% python3 -q
>>> import numpy as np
>>> np.set_printoptions(suppress=True, linewidth=200)
>>> def tidy(a):
...     return np.round(a, 1) + 0
... 
>>> J = np.load("block16.npy")
>>> J
array([[ 1.3, -1. ,  0. ,  0. ,  1. ,  0. , -1. ,  0. , -2. ],
       [ 0. , -0.7, -2. ,  0. ,  2. ,  0. , -1. ,  1. ,  2. ],
       [-2. ,  2. ,  0.3,  1. ,  0. ,  2. , -2. ,  1. , -1. ],
       [-2. ,  2. ,  0. ,  1.3,  2. ,  1. , -1. , -2. ,  1. ],
       [ 1. ,  2. ,  0. ,  0. ,  0.3,  2. , -2. , -2. ,  0. ],
       [ 2. ,  2. ,  0. ,  0. ,  1. ,  1.3, -2. ,  2. , -2. ],
       [-1. ,  2. , -2. ,  0. , -2. ,  0. , -1.7, -2. ,  2. ],
       [ 1. , -2. ,  0. ,  2. ,  2. , -2. , -2. , -0.7,  0. ],
       [ 1. , -1. ,  0. ,  0. ,  1. ,  0. , -1. ,  0. , -1.7]])
>>> vec = np.array([0, 0, 0, 2, 0, 0, 1, 0, 2])
>>> y = J @ vec
>>> y
array([-5. ,  3. , -2. ,  3.6, -2. , -6. ,  2.3,  2. , -4.4])
>>> tidy(np.linalg.solve(J, J[:, 4]))
array([0., 0., 0., 0., 1., 0., 0., 0., 0.])
>>> tidy(np.linalg.solve(J.T, J[7]))
array([0., 0., 0., 0., 0., 0., 0., 1., 0.])
>>> print(tidy(np.linalg.solve(J, 2 * y)))
[0. 0. 0. 4. 0. 0. 2. 0. 4.]
>>> tidy(np.linalg.solve(J, y + J[:, 7]))
array([0., 0., 0., 2., 0., 0., 1., 1., 2.])
>>> np.allclose(J, J.T)
False
>>> print(tidy(np.sort(np.abs(np.linalg.eigvals(J)))))
[0.3 0.8 1.9 2.5 2.5 3.9 4.2 4.2 4.4]
>>> print((J + J.T) / 2)
[[ 1.3 -0.5 -1.  -1.   1.   1.  -1.   0.5 -0.5]
 [-0.5 -0.7  0.   1.   2.   1.   0.5 -0.5  0.5]
 [-1.   0.   0.3  0.5  0.   1.  -2.   0.5 -0.5]
 [-1.   1.   0.5  1.3  1.   0.5 -0.5  0.   0.5]
 [ 1.   2.   0.   1.   0.3  1.5 -2.   0.   0.5]
 [ 1.   1.   1.   0.5  1.5  1.3 -1.   0.  -1. ]
 [-1.   0.5 -2.  -0.5 -2.  -1.  -1.7 -2.   0.5]
 [ 0.5 -0.5  0.5  0.   0.   0.  -2.  -0.7  0. ]
 [-0.5  0.5 -0.5  0.5  0.5 -1.   0.5  0.  -1.7]]
>>> (J - J.T) / 2
array([[ 0. , -0.5,  1. ,  1. ,  0. , -1. ,  0. , -0.5, -1.5],
       [ 0.5,  0. , -2. , -1. ,  0. , -1. , -1.5,  1.5,  1.5],
       [-1. ,  2. ,  0. ,  0.5,  0. ,  1. ,  0. ,  0.5, -0.5],
       [-1. ,  1. , -0.5,  0. ,  1. ,  0.5, -0.5, -2. ,  0.5],
       [ 0. ,  0. ,  0. , -1. ,  0. ,  0.5,  0. , -2. , -0.5],
       [ 1. ,  1. , -1. , -0.5, -0.5,  0. , -1. ,  2. , -1. ],
       [ 0. ,  1.5,  0. ,  0.5,  0. ,  1. ,  0. ,  0. ,  1.5],
       [ 0.5, -1.5, -0.5,  2. ,  2. , -2. ,  0. ,  0. ,  0. ],
       [ 1.5, -1.5,  0.5, -0.5,  0.5,  1. , -1.5,  0. ,  0. ]])
>>> np.allclose(J @ J.T, J.T @ J)
False
>>> O, V = np.linalg.qr(J[:, :3])[0], np.linalg.qr(J[:, 3:])[0]
>>> sigma = np.linalg.svd(O.T @ V, compute_uv=False)
>>> print(tidy(np.degrees(np.arccos(sigma.clip(0, 1)))))
[ 2.7 18.5 37.2]
>>> tidy(np.linalg.norm(O @ O.T - V @ V.T, 2))
np.float64(1.0)
>>> rng = np.random.default_rng(523)
>>> labels = rng.permutation(9)
>>> B = J[:, labels] * rng.choice([-1, 1], 9)
>>> B
array([[ 0. ,  1. , -1.3,  0. ,  1. ,  0. ,  0. , -2. , -1. ],
       [ 0. ,  0.7, -0. ,  1. ,  1. , -2. ,  0. ,  2. , -2. ],
       [ 1. , -2. ,  2. ,  1. ,  2. ,  0.3,  2. , -1. , -0. ],
       [ 1.3, -2. ,  2. , -2. ,  1. ,  0. ,  1. ,  1. , -2. ],
       [ 0. , -2. , -1. , -2. ,  2. ,  0. ,  2. ,  0. , -0.3],
       [ 0. , -2. , -2. ,  2. ,  2. ,  0. ,  1.3, -2. , -1. ],
       [ 0. , -2. ,  1. , -2. ,  1.7, -2. ,  0. ,  2. ,  2. ],
       [ 2. ,  2. , -1. , -0.7,  2. ,  0. , -2. ,  0. , -2. ],
       [ 0. ,  1. , -1. ,  0. ,  1. ,  0. ,  0. , -1.7, -1. ]])
>>> left, _, VT = np.linalg.svd(J.T @ B)
>>> labels
array([3, 1, 0, 7, 6, 2, 5, 8, 4])
>>> tidy(np.linalg.lstsq(J, B)[0])
array([[ 0.,  0., -1.,  0.,  0.,  0.,  0.,  0.,  0.],
       [ 0., -1.,  0.,  0.,  0.,  0.,  0.,  0.,  0.],
       [ 0.,  0.,  0.,  0.,  0.,  1.,  0.,  0.,  0.],
       [ 1.,  0.,  0.,  0.,  0.,  0.,  0.,  0.,  0.],
       [ 0.,  0.,  0.,  0.,  0.,  0.,  0.,  0., -1.],
       [ 0.,  0.,  0.,  0.,  0.,  0.,  1.,  0.,  0.],
       [ 0.,  0.,  0.,  0., -1.,  0.,  0.,  0.,  0.],
       [ 0.,  0.,  0.,  1.,  0.,  0.,  0.,  0.,  0.],
       [ 0.,  0.,  0.,  0.,  0.,  0.,  0.,  1.,  0.]])
